$ python -q
>>> import numpy as np
>>> np.set_printoptions(precision=2, suppress=True, linewidth=100, legacy="1.25")
>>> arr = np.loadtxt("run17.csv", delimiter=",")
>>> arr
array([[0.86, 0.  , 0.14],
       [0.33, 0.33, 0.33],
       [0.  , 0.14, 0.86]])
>>> O, Rm = np.linalg.qr(arr)
>>> np.round(O.T @ O, 2) + 0
array([[1., 0., 0.],
       [0., 1., 0.],
       [0., 0., 1.]])
>>> round(np.trace(O @ O.T), 2)
3.0
>>> round(abs(Rm[0, 0]), 2), np.round(np.linalg.norm(arr[:, 0]), 2)
(0.92, 0.92)
>>> np.abs(np.diag(Rm))
array([0.92, 0.34, 0.67])
>>> O
array([[-0.93,  0.33,  0.15],
       [-0.36, -0.85, -0.39],
       [-0.  , -0.42,  0.91]])
>>> np.sort(np.abs(np.linalg.eigvals(arr)))
array([0.27, 0.78, 1.  ])
>>> round(np.abs(np.linalg.eigvals(arr)).max(), 2)
1.0
>>> np.round(np.trace(arr), 2)
2.05
>>> round(float(np.linalg.det(arr)), 2)
0.21
>>> x = np.array([1, 1, -2])
>>> a = np.maximum(arr @ x, 0)
>>> np.maximum(arr @ x, 0) - np.maximum(-arr @ x, 0)
array([ 0.57,  0.  , -1.57])
>>> data = np.array([[5.0, 0.0, 0.0, 4.0],
...     [0.0, 5.0, 0.0, 0.0],
...     [0.0, 0.0, 5.0, 0.0],
...     [4.0, 0.0, 0.0, 5.0]])
>>> # splits into 3 blocks
>>> x = np.ones(4)
>>> for _ in range(5):
...     x = data @ x
...     x /= np.linalg.norm(x)
...     print(round(x @ data @ x, 2))
... 
8.06
8.65
8.89
8.96
8.99
>>> round(np.linalg.eigvalsh(data)[-1], 2)
9.0
>>> A = np.load("arr.npy")
>>> A
array([[-3.54, -0.49, -0.85,  1.58],
       [ 0.  , -3.32, -1.36, -1.76],
       [ 1.85, -0.77, -1.88,  2.9 ],
       [ 0.15, -2.03,  3.14,  1.4 ]])
>>> x = np.array([5, 0, 2, 1])
>>> rhs = A @ x
>>> rhs
array([-17.83,  -4.48,   8.38,   8.46])
>>> np.round(np.linalg.solve(A, rhs + A[:, 0]), 2) + 0
array([6., 0., 2., 1.])
>>> np.round(np.linalg.solve(A, rhs), 2) + 0
array([5., 0., 2., 1.])
>>> O, Rm = np.linalg.qr(A)
>>> np.allclose(Rm.T @ Rm, A.T @ A)
True
>>> np.trace(O @ O.T)
4.0
>>> np.round(O.T @ O, 2) + 0
array([[1., 0., 0., 0.],
       [0., 1., 0., 0.],
       [0., 0., 1., 0.],
       [0., 0., 0., 1.]])
>>> u = np.array([2, 1, 1])
>>> np.convolve(A[3], u)
array([ 0.31, -3.91,  4.41,  3.92,  4.55,  1.4 ])
>>> np.cross(A[3, :3], A[2, :3])
array([6.25, 6.1 , 3.64])
>>> X = np.load("data.npy")
>>> X
array([[ 1, -1, -1,  1, -1,  1,  1, -1],
       [ 1,  1, -1, -1,  1,  1, -1, -1],
       [ 1, -1, -1,  1,  1, -1, -1,  1],
       [ 1,  1, -1, -1, -1, -1,  1,  1],
       [ 1, -1,  1, -1,  1, -1,  1, -1]])
>>> A2 = np.linalg.inv(arr)
>>> np.linalg.det(arr) * A2
array([[ 0.24,  0.02, -0.05],
       [-0.29,  0.73, -0.24],
       [ 0.05, -0.12,  0.29]])
>>> A2
array([[ 1.13,  0.1 , -0.23],
       [-1.35,  3.48, -1.13],
       [ 0.23, -0.58,  1.35]])
>>> np.round(arr @ A2, 2) + 0
array([[1., 0., 0.],
       [0., 1., 0.],
       [0., 0., 1.]])
>>> np.round(np.linalg.det(arr) * np.linalg.det(A2), 2)
1.0
